% ipython --no-banner

In [1]: import numpy as np

In [2]: np.set_printoptions(precision=3, suppress=True, linewidth=160, legacy="1.25")

In [3]: rd = lambda a: np.round(a, 3) + 0

In [4]: W0 = np.load("layer7.npy")

In [5]: W0
Out[5]: 
array([[ 0,  0,  0,  0,  0,  0,  3,  0,  0],
       [ 0,  3,  0,  0,  0,  0,  0,  0,  0],
       [ 0,  0,  3,  0,  0,  0,  0,  0,  0],
       [ 0,  0,  0, -3,  0,  0,  0,  0,  0],
       [ 2,  0,  0,  0,  0,  0,  0,  0,  0],
       [ 0,  0,  0,  0, -3,  0,  0,  0,  0],
       [ 0,  0,  0,  0,  0,  1,  0,  0,  0],
       [ 0,  0,  0,  0,  0,  0,  0, -3,  0],
       [ 0,  0,  0,  0,  0,  0,  0,  0,  2]])

In [6]: # 6 blocks once reordered

In [7]: rd(np.linalg.svd(W0, compute_uv=False))
Out[7]: array([3., 3., 3., 3., 3., 3., 2., 2., 1.])

In [8]: W0.T @ W0
Out[8]: 
array([[4, 0, 0, 0, 0, 0, 0, 0, 0],
       [0, 9, 0, 0, 0, 0, 0, 0, 0],
       [0, 0, 9, 0, 0, 0, 0, 0, 0],
       [0, 0, 0, 9, 0, 0, 0, 0, 0],
       [0, 0, 0, 0, 9, 0, 0, 0, 0],
       [0, 0, 0, 0, 0, 1, 0, 0, 0],
       [0, 0, 0, 0, 0, 0, 9, 0, 0],
       [0, 0, 0, 0, 0, 0, 0, 9, 0],
       [0, 0, 0, 0, 0, 0, 0, 0, 4]])

In [9]: rd(np.linalg.pinv(W0))
Out[9]: 
array([[ 0.   ,  0.   ,  0.   ,  0.   ,  0.5  ,  0.   ,  0.   ,  0.   ,  0.   ],
       [ 0.   ,  0.333,  0.   ,  0.   ,  0.   ,  0.   ,  0.   ,  0.   ,  0.   ],
       [ 0.   ,  0.   ,  0.333,  0.   ,  0.   ,  0.   ,  0.   ,  0.   ,  0.   ],
       [ 0.   ,  0.   ,  0.   , -0.333,  0.   ,  0.   ,  0.   ,  0.   ,  0.   ],
       [ 0.   ,  0.   ,  0.   ,  0.   ,  0.   , -0.333,  0.   ,  0.   ,  0.   ],
       [ 0.   ,  0.   ,  0.   ,  0.   ,  0.   ,  0.   ,  1.   ,  0.   ,  0.   ],
       [ 0.333,  0.   ,  0.   ,  0.   ,  0.   ,  0.   ,  0.   ,  0.   ,  0.   ],
       [ 0.   ,  0.   ,  0.   ,  0.   ,  0.   ,  0.   ,  0.   , -0.333,  0.   ],
       [ 0.   ,  0.   ,  0.   ,  0.   ,  0.   ,  0.   ,  0.   ,  0.   ,  0.5  ]])

In [10]: print(W0[:, 8] @ W0[:, 5])
0

In [11]: vec = np.array([1, -3, 9, -8, -5, 8, 8, 1, 0])

In [12]: (W0 @ vec).argmax()
Out[12]: 2

In [13]: W0 @ np.eye(9)[0]
Out[13]: array([0., 0., 0., 0., 2., 0., 0., 0., 0.])

In [14]: np.einsum("ij,j->i", W0, vec)
Out[14]: array([24, -9, 27, 24,  2, 15,  8, -3,  0])

In [15]: print(W0 * vec)
[[ 0  0  0  0  0  0 24  0  0]
 [ 0 -9  0  0  0  0  0  0  0]
 [ 0  0 27  0  0  0  0  0  0]
 [ 0  0  0 24  0  0  0  0  0]
 [ 2  0  0  0  0  0  0  0  0]
 [ 0  0  0  0 15  0  0  0  0]
 [ 0  0  0  0  0  8  0  0  0]
 [ 0  0  0  0  0  0  0 -3  0]
 [ 0  0  0  0  0  0  0  0  0]]

In [16]: W0 @ np.ones(9)
Out[16]: array([ 3.,  3.,  3., -3.,  2., -3.,  1., -3.,  2.])

In [17]: rd(np.linalg.det(W0))
Out[17]: 2916.0

In [18]: ang = np.deg2rad(180)

In [19]: J = np.eye(8)

In [20]: J[np.ix_([6, 0], [6, 0])] = [[np.cos(ang), -np.sin(ang)], [np.sin(ang), np.cos(ang)]]

In [21]: rd(J)
Out[21]: 
array([[-1.,  0.,  0.,  0.,  0.,  0.,  0.,  0.],
       [ 0.,  1.,  0.,  0.,  0.,  0.,  0.,  0.],
       [ 0.,  0.,  1.,  0.,  0.,  0.,  0.,  0.],
       [ 0.,  0.,  0.,  1.,  0.,  0.,  0.,  0.],
       [ 0.,  0.,  0.,  0.,  1.,  0.,  0.,  0.],
       [ 0.,  0.,  0.,  0.,  0.,  1.,  0.,  0.],
       [ 0.,  0.,  0.,  0.,  0.,  0., -1.,  0.],
       [ 0.,  0.,  0.,  0.,  0.,  0.,  0.,  1.]])

In [22]: np.allclose(W0 @ W0.T, W0.T @ W0)
Out[22]: False

In [23]: np.linalg.determinant(W0)
---------------------------------------------------------------------------
AttributeError                            Traceback (most recent call last)
Cell In[23], line 1
----> 1 np.linalg.determinant(W0)

AttributeError: module 'numpy.linalg' has no attribute 'determinant'

In [24]: np.allclose(W0, W0.T)
Out[24]: False

In [25]: np.trace(W0)
Out[25]: 2

In [26]: rd(np.linalg.det(W0))
Out[26]: 2916.0

In [27]: rd(np.abs(np.linalg.eigvals(W0)).max())
Out[27]: 3.0

In [28]: rng = np.random.default_rng(5070)

In [29]: labels = rng.permutation(9)

In [30]: labels
Out[30]: array([8, 3, 0, 6, 4, 5, 1, 7, 2])

In [31]: B = W0[labels][:, labels]

In [32]: print(np.diag(B))
[ 2 -3  0  0  0  0  3 -3  3]

In [33]: B
Out[33]: 
array([[ 2,  0,  0,  0,  0,  0,  0,  0,  0],
       [ 0, -3,  0,  0,  0,  0,  0,  0,  0],
       [ 0,  0,  0,  3,  0,  0,  0,  0,  0],
       [ 0,  0,  0,  0,  0,  1,  0,  0,  0],
       [ 0,  0,  2,  0,  0,  0,  0,  0,  0],
       [ 0,  0,  0,  0, -3,  0,  0,  0,  0],
       [ 0,  0,  0,  0,  0,  0,  3,  0,  0],
       [ 0,  0,  0,  0,  0,  0,  0, -3,  0],
       [ 0,  0,  0,  0,  0,  0,  0,  0,  3]])

In [34]: T = np.stack([W0, -3 * W0, W0[::-1]])

In [35]: T.shape
Out[35]: (3, 9, 9)

In [36]: T.sum(axis=0)
Out[36]: 
array([[ 0,  0,  0,  0,  0,  0, -6,  0,  2],
       [ 0, -6,  0,  0,  0,  0,  0, -3,  0],
       [ 0,  0, -6,  0,  0,  1,  0,  0,  0],
       [ 0,  0,  0,  6, -3,  0,  0,  0,  0],
       [-2,  0,  0,  0,  0,  0,  0,  0,  0],
       [ 0,  0,  0, -3,  6,  0,  0,  0,  0],
       [ 0,  0,  3,  0,  0, -2,  0,  0,  0],
       [ 0,  3,  0,  0,  0,  0,  0,  6,  0],
       [ 0,  0,  0,  0,  0,  0,  3,  0, -4]])

In [37]: print(rd(np.linalg.norm(T, axis=(1, 2))))
[ 7.937 23.812  7.937]

In [38]: np.linalg.matrix_rank(T.reshape(3, -1))
Out[38]: 2

In [39]: print(np.linalg.matrix_rank(T))
[9 9 9]

In [40]: f, v = W0[3], W0[6]

In [41]: f @ v
Out[41]: 0

In [42]: p = (f @ v) / (f @ f) * f

In [43]: p
Out[43]: array([ 0.,  0.,  0., -0.,  0.,  0.,  0.,  0.,  0.])

In [44]: np.linalg.matrix_rank(np.outer(f, v))
Out[44]: 1

In [45]: rd(np.linalg.norm(f + v) ** 2 + np.linalg.norm(f - v) ** 2)
Out[45]: 20.0

In [46]: B = W0 / np.sqrt((W0 ** 2).mean(axis=1, keepdims=True))

In [47]: rd(np.linalg.norm(B, axis=1))
Out[47]: array([3., 3., 3., 3., 3., 3., 3., 3., 3.])

In [48]: rd(W0 - W0.mean(axis=1, keepdims=True))
Out[48]: 
array([[-0.333, -0.333, -0.333, -0.333, -0.333, -0.333,  2.667, -0.333, -0.333],
       [-0.333,  2.667, -0.333, -0.333, -0.333, -0.333, -0.333, -0.333, -0.333],
       [-0.333, -0.333,  2.667, -0.333, -0.333, -0.333, -0.333, -0.333, -0.333],
       [ 0.333,  0.333,  0.333, -2.667,  0.333,  0.333,  0.333,  0.333,  0.333],
       [ 1.778, -0.222, -0.222, -0.222, -0.222, -0.222, -0.222, -0.222, -0.222],
       [ 0.333,  0.333,  0.333,  0.333, -2.667,  0.333,  0.333,  0.333,  0.333],
       [-0.111, -0.111, -0.111, -0.111, -0.111,  0.889, -0.111, -0.111, -0.111],
       [ 0.333,  0.333,  0.333,  0.333,  0.333,  0.333,  0.333, -2.667,  0.333],
       [-0.222, -0.222, -0.222, -0.222, -0.222, -0.222, -0.222, -0.222,  1.778]])

In [49]: A = np.array([[1, -2, 4, -8], [1, -1, 1, -1], [1, 0, 0, 0]])

In [50]: # row 0 dominates

In [51]: A @ A
---------------------------------------------------------------------------
ValueError                                Traceback (most recent call last)
Cell In[51], line 1
----> 1 A @ A

ValueError: matmul: Input operand 1 has a mismatch in its core dimension 0, with gufunc signature (n?,k),(k,m?)->(n?,m?) (size 3 is different from 4)

In [52]: gram = A.T @ A

In [53]: (A @ A.T).shape
Out[53]: (3, 3)

In [54]: rd(np.linalg.svd(A, compute_uv=False) ** 2)
Out[54]: array([87.704,  1.972,  0.324])

In [55]: np.trace(gram), (A ** 2).sum()
Out[55]: (90, 90)

In [56]: np.linalg.matrix_rank(gram)
Out[56]: 3

In [57]: B = A / np.sqrt((A ** 2).mean(axis=1, keepdims=True))

In [58]: A - A.mean(axis=1, keepdims=True)
Out[58]: 
array([[ 2.25, -0.75,  5.25, -6.75],
       [ 1.  , -1.  ,  1.  , -1.  ],
       [ 0.75, -0.25, -0.25, -0.25]])

In [59]: print(rd(np.linalg.norm(B, axis=1)))
[2. 2. 2.]

In [60]: np.linalg.matrix_rank(B) == np.linalg.matrix_rank(A)
Out[60]: True

In [61]: np.linalg.matrix_rank(A - A.mean(axis=1, keepdims=True))
Out[61]: 3

In [62]: rd(B[0])
Out[62]: array([ 0.217, -0.434,  0.868, -1.735])

In [63]: vec = np.array([1, 0, 1, 1])

In [64]: h1 = np.maximum(A @ vec, 0)

In [65]: np.maximum(A @ vec, 0) - np.maximum(-A @ vec, 0)
Out[65]: array([-3,  1,  1])

In [66]: A.T @ h1
Out[66]: array([ 2, -1,  1, -1])

In [67]: rd(np.tanh(A @ vec))
Out[67]: array([-0.995,  0.762,  0.762])

In [68]: print(np.maximum(A @ (3 * vec), 0))
[0 3 3]

In [69]: w1 = np.array([[-3, -1], [5, -3], [4, -2], [-4, -2]])

In [70]: beta = np.array([-3, 3])

In [71]: hid = np.maximum(A @ w1 + beta, 0)

In [72]: print(hid)
[[32 16]
 [ 0  5]
 [ 0  2]]

In [73]: basis = np.array([[1, 3, 2], [2, 0, 0]])

In [74]: w1 @ basis
Out[74]: 
array([[ -5,  -9,  -6],
       [ -1,  15,  10],
       [  0,  12,   8],
       [ -8, -12,  -8]])

In [75]: (hid @ basis).round(6).argmax(axis=1)
Out[75]: array([1, 0, 0])

In [76]: mat = np.loadtxt("out3.csv", delimiter=",")

In [77]: print(mat)
[[ 0. -4. -6.]
 [ 0.  4.  6.]
 [ 6.  0.  7.]
 [-9.  5. -3.]
 [ 9. -3.  6.]
 [12. -6.  5.]
 [-3.  1. -2.]
 [12. -6.  5.]]

In [78]: f, v = mat[1], mat[0]

In [79]: f @ v
Out[79]: -52.0

In [80]: p = (f @ v) / (f @ f) * f

In [81]: print(np.outer(f, v))
[[  0.  -0.  -0.]
 [  0. -16. -24.]
 [  0. -24. -36.]]

In [82]: v - p
Out[82]: array([0., 0., 0.])

In [83]: (v - p) @ f
Out[83]: 0.0

In [84]: rd(np.linalg.norm(f + v) ** 2 + np.linalg.norm(f - v) ** 2)
Out[84]: 208.0

In [85]: np.linalg.matrix_rank(mat, rtol=0.1)
Out[85]: 2

In [86]: np.argsort(-np.linalg.norm(mat, axis=0).round(6), kind="stable")[:3]
Out[86]: array([0, 2, 1])

In [87]: r = np.linalg.matrix_rank(mat)

In [88]: print(r)
2

In [89]: null = np.linalg.svd(mat)[2][r:].T

In [90]: [int(np.linalg.matrix_rank(mat[:i])) for i in range(1, len(mat) + 1)]
Out[90]: [1, 1, 2, 2, 2, 2, 2, 2]

In [91]: rd(null[:, 0] / null[np.abs(null[:, 0]).round(6).argmax(), 0])
Out[91]: array([ 0.778,  1.   , -0.667])

In [92]: [int(np.linalg.matrix_rank(np.delete(mat, i, axis=0))) for i in range(8)]
Out[92]: [2, 2, 2, 2, 2, 2, 2, 2]

In [93]: np.linalg.matrix_rank(mat.T @ mat), np.linalg.matrix_rank(mat @ mat.T)
Out[93]: (2, 2)

In [94]: T = np.stack([mat, 5 * mat, mat[::-1]])

In [95]: np.linalg.matrix_rank(T)
Out[95]: array([2, 2, 2])

In [96]: np.linalg.matrix_rank(T.reshape(3, -1))
Out[96]: 2

In [97]: left, sv, vt = np.linalg.svd(mat)

In [98]: V = vt[:(sv > 1e-8).sum()]

In [99]: vec = mat[5] + 3 * mat[2] + rng.integers(2) * np.eye(3)[2]

In [100]: vec
Out[100]: array([30., -6., 26.])

In [101]: np.linalg.matrix_rank(np.vstack([mat, vec]))
Out[101]: 2

In [102]: rd(np.diag(V.T @ V))
Out[102]: array([0.705, 0.512, 0.783])

In [103]: rd(np.linalg.norm(vec - V.T @ V @ vec))
Out[103]: 0.0

In [104]: np.allclose(V.T @ V @ vec, vec)
Out[104]: True

In [105]: X = np.load("dump.npy")

In [106]: X
Out[106]: 
array([[  5.567,   1.29 ,  -0.538,   2.04 ,  -1.245],
       [ -0.416,  -0.718,   2.447,  -1.764,  -1.422],
       [ -4.888,   3.262,   5.032,   8.555,  -3.443],
       [  2.56 ,  -1.702,  -3.821,   2.44 ,   2.59 ],
       [ -1.186,   0.62 ,  -3.867,  -1.643,  -0.789],
       [ -1.5  ,   0.977,   3.187,   8.628,  -5.749],
       [  0.413,   2.714,  -1.032,   1.251,   0.82 ],
       [  3.79 ,   4.131,   5.054,   4.305,   2.867],
       [ -0.295,  -3.41 ,  13.362,   3.06 ,   1.441],
       [  5.506,  -2.59 , -11.265,   2.887,   1.028],
       [ -0.253,   0.772,   4.631,  -0.873,   3.201],
       [  2.719,   0.419,   3.292,   5.016,   0.438],
       [ -0.9  ,   1.901,   4.211,   4.51 ,  -0.355],
       [  0.997,   5.695,  -6.48 ,  -4.673,   1.756],
       [  3.816,  -3.207,  -8.417,   1.424,  10.117],
       [ -2.993,  -2.127,  -0.226,  -5.599,   3.577],
       [ -0.83 ,   0.089,   6.008,  -2.311,   3.417],
       [  7.883,  -0.152,   0.366,   0.201,   1.441],
       [  2.491,  -7.218,  -4.071,  -0.07 ,   6.327]])

In [107]: ang = np.radians(72)

In [108]: r_ = np.eye(5)

In [109]: r_[4, 4] = r_[0, 0] = np.cos(ang)

In [110]: r_[4, 0], r_[0, 4] = -np.sin(ang), np.sin(ang)

In [111]: print(rd(r_))
[[ 0.309  0.     0.     0.     0.951]
 [ 0.     1.     0.     0.     0.   ]
 [ 0.     0.     1.     0.     0.   ]
 [ 0.     0.     0.     1.     0.   ]
 [-0.951  0.     0.     0.     0.309]]

In [112]: B = X @ r_.T

In [113]: rd(np.abs(B - X).max(axis=0))
Out[113]: array([ 6.985,  0.   ,  0.   ,  0.   , 10.62 ])

In [114]: basis = X[[9, 5]].astype(float)

In [115]: for _ in range(7):
     ...:     labels = np.linalg.norm(X[:, None] - basis, axis=-1).argmin(axis=1)
     ...:     basis = np.array([X[labels == j].mean(axis=0) for j in range(2)])
     ...: 

In [116]: labels
Out[116]: array([1, 1, 1, 0, 0, 1, 1, 1, 1, 0, 1, 1, 1, 0, 0, 0, 1, 0, 0])

In [117]: print(rd(basis))
[[ 2.384 -1.335 -4.723 -0.629  3.256]
 [ 0.31   1.039  4.15   2.947 -0.003]]

In [118]: np.bincount(labels)
Out[118]: array([ 8, 11])
